$ python -q
>>> import numpy as np
>>> np.set_printoptions(precision=2, suppress=True, linewidth=160)
>>> K = np.loadtxt("out12.csv", delimiter=",")
>>> print(K)
[[0. 0. 0. 1. 0. 0. 0. 0.]
 [0. 0. 0. 0. 1. 0. 0. 0.]
 [0. 0. 1. 0. 0. 0. 0. 0.]
 [0. 0. 0. 0. 0. 0. 0. 1.]
 [0. 0. 0. 0. 0. 0. 1. 0.]
 [0. 1. 0. 0. 0. 0. 0. 0.]
 [1. 0. 0. 0. 0. 0. 0. 0.]
 [0. 0. 0. 0. 0. 1. 0. 0.]]
>>> np.linalg.svd(K, compute_uv=False)
array([1., 1., 1., 1., 1., 1., 1., 1.])
>>> np.linalg.norm(K, axis=0)
array([1., 1., 1., 1., 1., 1., 1., 1.])
>>> np.linalg.pinv(K)
array([[0., 0., 0., 0., 0., 0., 1., 0.],
       [0., 0., 0., 0., 0., 1., 0., 0.],
       [0., 0., 1., 0., 0., 0., 0., 0.],
       [1., 0., 0., 0., 0., 0., 0., 0.],
       [0., 1., 0., 0., 0., 0., 0., 0.],
       [0., 0., 0., 0., 0., 0., 0., 1.],
       [0., 0., 0., 0., 1., 0., 0., 0.],
       [0., 0., 0., 1., 0., 0., 0., 0.]])
>>> x = np.array([0, 0, 2, 0, 2, -1, -3, -3])
>>> print(np.sort(np.abs(np.degrees(np.angle(np.linalg.eigvals(K))))))
[  0.     0.    51.43  51.43 102.86 102.86 154.29 154.29]
>>> K.sum(axis=1)
array([1., 1., 1., 1., 1., 1., 1., 1.])
>>> np.linalg.matrix_power(K, 100)
array([[0., 0., 0., 0., 0., 0., 0., 1.],
       [0., 0., 0., 0., 0., 0., 1., 0.],
       [0., 0., 1., 0., 0., 0., 0., 0.],
       [0., 0., 0., 0., 0., 1., 0., 0.],
       [1., 0., 0., 0., 0., 0., 0., 0.],
       [0., 0., 0., 0., 1., 0., 0., 0.],
       [0., 0., 0., 1., 0., 0., 0., 0.],
       [0., 1., 0., 0., 0., 0., 0., 0.]])
>>> p = np.eye(8)[2]
>>> for _ in range(4):
...     p = p @ K
...     print(p.round(2))
... 
[0. 0. 1. 0. 0. 0. 0. 0.]
[0. 0. 1. 0. 0. 0. 0. 0.]
[0. 0. 1. 0. 0. 0. 0. 0.]
[0. 0. 1. 0. 0. 0. 0. 0.]
>>> rng = np.random.default_rng(96592)
>>> Y = K + rng.integers(-2, 3, (8, 1)) @ rng.integers(-2, 3, (1, 8))
>>> Y
array([[-2.,  0.,  2.,  0., -1.,  0.,  2., -2.],
       [-4.,  0.,  4., -2., -1.,  0.,  4., -4.],
       [-2.,  0.,  3., -1., -1.,  0.,  2., -2.],
       [ 0.,  0.,  0.,  0.,  0.,  0.,  0.,  1.],
       [ 2.,  0., -2.,  1.,  1.,  0., -1.,  2.],
       [ 0.,  1.,  0.,  0.,  0.,  0.,  0.,  0.],
       [-3.,  0.,  4., -2., -2.,  0.,  4., -4.],
       [ 4.,  0., -4.,  2.,  2.,  1., -4.,  4.]])
>>> np.abs(Y - K).sum(axis=1)
array([10., 20., 10.,  0., 10.,  0., 20., 20.])
>>> Y - K
array([[-2.,  0.,  2., -1., -1.,  0.,  2., -2.],
       [-4.,  0.,  4., -2., -2.,  0.,  4., -4.],
       [-2.,  0.,  2., -1., -1.,  0.,  2., -2.],
       [ 0.,  0.,  0.,  0.,  0.,  0.,  0.,  0.],
       [ 2.,  0., -2.,  1.,  1.,  0., -2.,  2.],
       [ 0.,  0.,  0.,  0.,  0.,  0.,  0.,  0.],
       [-4.,  0.,  4., -2., -2.,  0.,  4., -4.],
       [ 4.,  0., -4.,  2.,  2.,  0., -4.,  4.]])
>>> np.linalg.matrix_rank(Y - K, tol=1e-8)
np.int64(1)
>>> np.linalg.matrix_power(K, 4)
array([[0., 1., 0., 0., 0., 0., 0., 0.],
       [0., 0., 0., 1., 0., 0., 0., 0.],
       [0., 0., 1., 0., 0., 0., 0., 0.],
       [0., 0., 0., 0., 1., 0., 0., 0.],
       [0., 0., 0., 0., 0., 0., 0., 1.],
       [1., 0., 0., 0., 0., 0., 0., 0.],
       [0., 0., 0., 0., 0., 1., 0., 0.],
       [0., 0., 0., 0., 0., 0., 1., 0.]])
>>> np.sort(np.abs(np.linalg.eigvals(K)))
array([1., 1., 1., 1., 1., 1., 1., 1.])
>>> (K + K.T) / 2
array([[0. , 0. , 0. , 0.5, 0. , 0. , 0.5, 0. ],
       [0. , 0. , 0. , 0. , 0.5, 0.5, 0. , 0. ],
       [0. , 0. , 1. , 0. , 0. , 0. , 0. , 0. ],
       [0.5, 0. , 0. , 0. , 0. , 0. , 0. , 0.5],
       [0. , 0.5, 0. , 0. , 0. , 0. , 0.5, 0. ],
       [0. , 0.5, 0. , 0. , 0. , 0. , 0. , 0.5],
       [0.5, 0. , 0. , 0. , 0.5, 0. , 0. , 0. ],
       [0. , 0. , 0. , 0.5, 0. , 0.5, 0. , 0. ]])
>>> np.allclose(K @ K.T, K.T @ K)
True
>>> np.allclose(K, K.T)
False
>>> print(round(float(np.abs(np.linalg.eigvals(K)).max()), 2))
1.0
>>> print(K @ K)
[[0. 0. 0. 0. 0. 0. 0. 1.]
 [0. 0. 0. 0. 0. 0. 1. 0.]
 [0. 0. 1. 0. 0. 0. 0. 0.]
 [0. 0. 0. 0. 0. 1. 0. 0.]
 [1. 0. 0. 0. 0. 0. 0. 0.]
 [0. 0. 0. 0. 1. 0. 0. 0.]
 [0. 0. 0. 1. 0. 0. 0. 0.]
 [0. 1. 0. 0. 0. 0. 0. 0.]]
>>> A = np.load("w.npy")
>>> A
array([[0, 2, 0, 2],
       [2, 0, 2, 0],
       [0, 2, 0, 2],
       [2, 0, 2, 0]])
>>> np.round(np.linalg.eigvals(A).sum().real, 2)
np.float64(0.0)
>>> np.einsum("ii->", A)
np.int64(0)
>>> A @ np.ones(4)
array([4., 4., 4., 4.])
>>> vals, V = np.linalg.eigh(A)
>>> vals.round(2) + 0
array([-4.,  0.,  0.,  4.])
>>> np.round(V @ np.diag(vals) @ V.T, 2) + 0
array([[0., 2., 0., 2.],
       [2., 0., 2., 0.],
       [0., 2., 0., 2.],
       [2., 0., 2., 0.]])
>>> vals.sum(), np.trace(A)
(np.float64(0.0), np.int64(0))
>>> np.round(np.linalg.svd(A, compute_uv=False), 2) + 0
array([4., 4., 0., 0.])
>>> np.unique(vals.round(6) + 0, return_counts=True)[1]
array([1, 2, 1])
>>> np.abs(V[:, -1])
array([0.5, 0.5, 0.5, 0.5])
>>> np.abs(V[:, -1]).round(6).argmax()
np.int64(0)
>>> np.round(V.T @ V, 2) + 0
array([[1., 0., 0., 0.],
       [0., 1., 0., 0.],
       [0., 0., 1., 0.],
       [0., 0., 0., 1.]])
>>> print(np.linalg.eigvalsh(A @ A))
[ 0.  0. 16. 16.]
>>> mat = np.loadtxt("case3.csv", delimiter=",")
>>> mat
array([[0.27, 0.09, 0.  , 0.09, 0.18, 0.18, 0.09, 0.09],
       [0.14, 0.14, 0.14, 0.14, 0.14, 0.07, 0.07, 0.14],
       [0.1 , 0.1 , 0.3 , 0.  , 0.1 , 0.2 , 0.1 , 0.1 ],
       [0.14, 0.07, 0.14, 0.21, 0.07, 0.14, 0.07, 0.14],
       [0.  , 0.14, 0.14, 0.14, 0.21, 0.14, 0.14, 0.07],
       [0.09, 0.18, 0.  , 0.18, 0.09, 0.27, 0.09, 0.09],
       [0.14, 0.14, 0.  , 0.14, 0.  , 0.  , 0.29, 0.29],
       [0.11, 0.11, 0.22, 0.  , 0.11, 0.11, 0.11, 0.22]])
>>> # row-stochastic, so 1 is an eigenvalue
>>> def softmax(z):
...     e = np.exp(z - z.max(axis=-1, keepdims=True))
...     return e / e.sum(axis=-1, keepdims=True)
... 
>>> softmax(mat).sum(axis=1)
array([1., 1., 1., 1., 1., 1., 1., 1.])
>>> softmax(mat[7] + 3)
array([0.12, 0.12, 0.14, 0.11, 0.12, 0.12, 0.12, 0.14])
>>> S = mat @ mat.T / np.sqrt(8)
>>> softmax(S).round(6).argmax(axis=1)
array([0, 1, 2, 3, 4, 5, 6, 7])
>>> idx = rng.permutation(8)
>>> Y = mat[:, idx] * rng.choice([-1, 1], 8)
>>> Y
array([[ 0.18, -0.09,  0.09,  0.27, -0.09, -0.18,  0.09,  0.  ],
       [ 0.14, -0.14,  0.07,  0.14, -0.14, -0.07,  0.14,  0.14],
       [ 0.1 , -0.  ,  0.1 ,  0.1 , -0.1 , -0.2 ,  0.1 ,  0.3 ],
       [ 0.07, -0.21,  0.07,  0.14, -0.14, -0.14,  0.07,  0.14],
       [ 0.21, -0.14,  0.14,  0.  , -0.07, -0.14,  0.14,  0.14],
       [ 0.09, -0.18,  0.09,  0.09, -0.09, -0.27,  0.18,  0.  ],
       [ 0.  , -0.14,  0.29,  0.14, -0.29, -0.  ,  0.14,  0.  ],
       [ 0.11, -0.  ,  0.11,  0.11, -0.22, -0.11,  0.11,  0.22]])
>>> left, _, Vt = np.linalg.svd(mat.T @ Y)
>>> np.round(left @ Vt, 2) + 0
array([[ 0.,  0.,  0.,  1.,  0.,  0.,  0.,  0.],
       [ 0.,  0.,  0.,  0.,  0.,  0.,  1.,  0.],
       [ 0.,  0.,  0.,  0.,  0.,  0.,  0.,  1.],
       [ 0., -1.,  0.,  0.,  0.,  0.,  0.,  0.],
       [ 1.,  0.,  0.,  0.,  0.,  0.,  0.,  0.],
       [ 0.,  0.,  0.,  0.,  0., -1.,  0.,  0.],
       [ 0.,  0.,  1.,  0.,  0.,  0.,  0.,  0.],
       [ 0.,  0.,  0.,  0., -1.,  0.,  0.,  0.]])
>>> np.round(np.linalg.lstsq(mat, Y)[0], 2) + 0
array([[ 0.,  0.,  0.,  1.,  0.,  0.,  0.,  0.],
       [ 0.,  0.,  0.,  0.,  0.,  0.,  1.,  0.],
       [ 0.,  0.,  0.,  0.,  0.,  0.,  0.,  1.],
       [ 0., -1.,  0.,  0.,  0.,  0.,  0.,  0.],
       [ 1.,  0.,  0.,  0.,  0.,  0.,  0.,  0.],
       [ 0.,  0.,  0.,  0.,  0., -1.,  0.,  0.],
       [ 0.,  0.,  1.,  0.,  0.,  0.,  0.,  0.],
       [ 0.,  0.,  0.,  0., -1.,  0.,  0.,  0.]])
>>> Y = mat / np.sqrt((mat ** 2).mean(axis=1, keepdims=True))
>>> np.linalg.norm(Y, axis=1)
array([2.83, 2.83, 2.83, 2.83, 2.83, 2.83, 2.83, 2.83])
>>> mat - mat.mean(axis=1, keepdims=True)
array([[ 0.15, -0.03, -0.12, -0.03,  0.06,  0.06, -0.03, -0.03],
       [ 0.02,  0.02,  0.02,  0.02,  0.02, -0.05, -0.05,  0.02],
       [-0.02, -0.02,  0.17, -0.12, -0.02,  0.08, -0.02, -0.02],
       [ 0.02, -0.05,  0.02,  0.09, -0.05,  0.02, -0.05,  0.02],
       [-0.12,  0.02,  0.02,  0.02,  0.09,  0.02,  0.02, -0.05],
       [-0.03,  0.06, -0.12,  0.06, -0.03,  0.15, -0.03, -0.03],
       [ 0.02,  0.02, -0.12,  0.02, -0.12, -0.12,  0.16,  0.16],
       [-0.01, -0.01,  0.1 , -0.12, -0.01, -0.01, -0.01,  0.1 ]])
>>> cov = mat.T @ mat
>>> np.linalg.matrix_rank(cov)
np.int64(8)
>>> (mat @ mat.T).shape
(8, 8)
>>> round(float(np.trace(cov)), 2), round((mat ** 2).sum(), 2)
(1.34, np.float64(1.34))
>>> np.round(np.linalg.svd(mat, compute_uv=False) ** 2, 2) + 0
array([1.01, 0.13, 0.1 , 0.05, 0.02, 0.02, 0.01, 0.  ])
>>> x = np.array([1, 7, 0, 0, 0, -2, 6, -9])
>>> a = np.maximum(mat @ x, 0)
>>> np.maximum(mat @ (3 * x), 0)
array([0.82, 0.43, 0.3 , 0.  , 2.79, 1.64, 0.86, 0.  ])
>>> np.flatnonzero(a > 1e-9)
array([0, 1, 2, 4, 5, 6])
>>> np.tanh(mat @ x)
array([ 0.27,  0.14,  0.1 , -0.46,  0.73,  0.5 ,  0.28, -0.58])
>>> np.maximum(mat @ x, 0) - np.maximum(-mat @ x, 0)
array([ 0.27,  0.14,  0.1 , -0.5 ,  0.93,  0.55,  0.29, -0.67])
>>> a
array([0.27, 0.14, 0.1 , 0.  , 0.93, 0.55, 0.29, 0.  ])
>>> M = np.load("arr.npy")
>>> M
array([[ 1,  1,  1,  1, -1, -1, -1, -1],
       [ 1, -1, -1,  1,  1, -1, -1,  1],
       [ 1, -1,  1, -1,  1, -1,  1, -1],
       [ 1, -1,  1, -1, -1,  1, -1,  1],
       [ 1,  1, -1, -1,  1,  1, -1, -1]])
>>> Y = M[0, 0] * M[1:] - np.outer(M[1:, 0], M[0])
>>> Y
array([[ 0, -2, -2,  0,  2,  0,  0,  2],
       [ 0, -2,  0, -2,  2,  0,  2,  0],
       [ 0, -2,  0, -2,  0,  2,  0,  2],
       [ 0,  0, -2, -2,  2,  2,  0,  0]])
>>> M[:, 0] / M[0, 0]
array([1., 1., 1., 1., 1.])
>>> np.linalg.matrix_rank(Y), np.linalg.matrix_rank(M)
(np.int64(4), np.int64(5))
>>> F = np.load("sample15.npy")
>>> F
array([[ 0,  0,  0,  0,  0],
       [ 0, -1,  0,  0,  0],
       [ 0,  0,  2,  0,  0],
       [ 0,  0,  0, -2,  0],
       [ 0,  0,  0,  0,  2]])
>>> # symmetric
>>> left, sv, Vt = np.linalg.svd(F)
>>> sv
array([2., 2., 2., 1., 0.])
>>> Y = left[:, :4] @ np.diag(sv[:4]) @ Vt[:4]
>>> print(round(float(np.linalg.norm(F - Y) / np.linalg.norm(F)), 2))
0.0
>>> print(round(float(np.linalg.norm(F - Y, 2)), 2), sv[4])
0.0 0.0
>>> print(np.linalg.matrix_rank(F, rtol=0.05))
4
>>> hat = np.triu(np.array([[2, 2, 2, -3, 0],
...     [3, 2, -3, -3, 3],
...     [-1, 3, 1, 3, 0],
...     [2, 3, -3, 0, -2],
...     [3, -3, 0, 3, 0]]), 1) + np.eye(5)
>>> Y = hat @ F @ np.linalg.inv(hat)
>>> round(np.linalg.det(Y), 2)
np.float64(0.0)
>>> np.linalg.matrix_rank(Y)
np.int64(4)
>>> print(np.trace(Y), np.trace(F))
1.0 1
>>> round(np.trace(np.linalg.pinv(F) @ F), 2)
np.float64(4.0)
>>> try:
...     np.linalg.inv(F)
... except np.linalg.LinAlgError as e:
...     print("failed:", e)
... 
failed: Singular matrix
>>> np.unique(F.round(6), axis=0).shape
(5, 5)
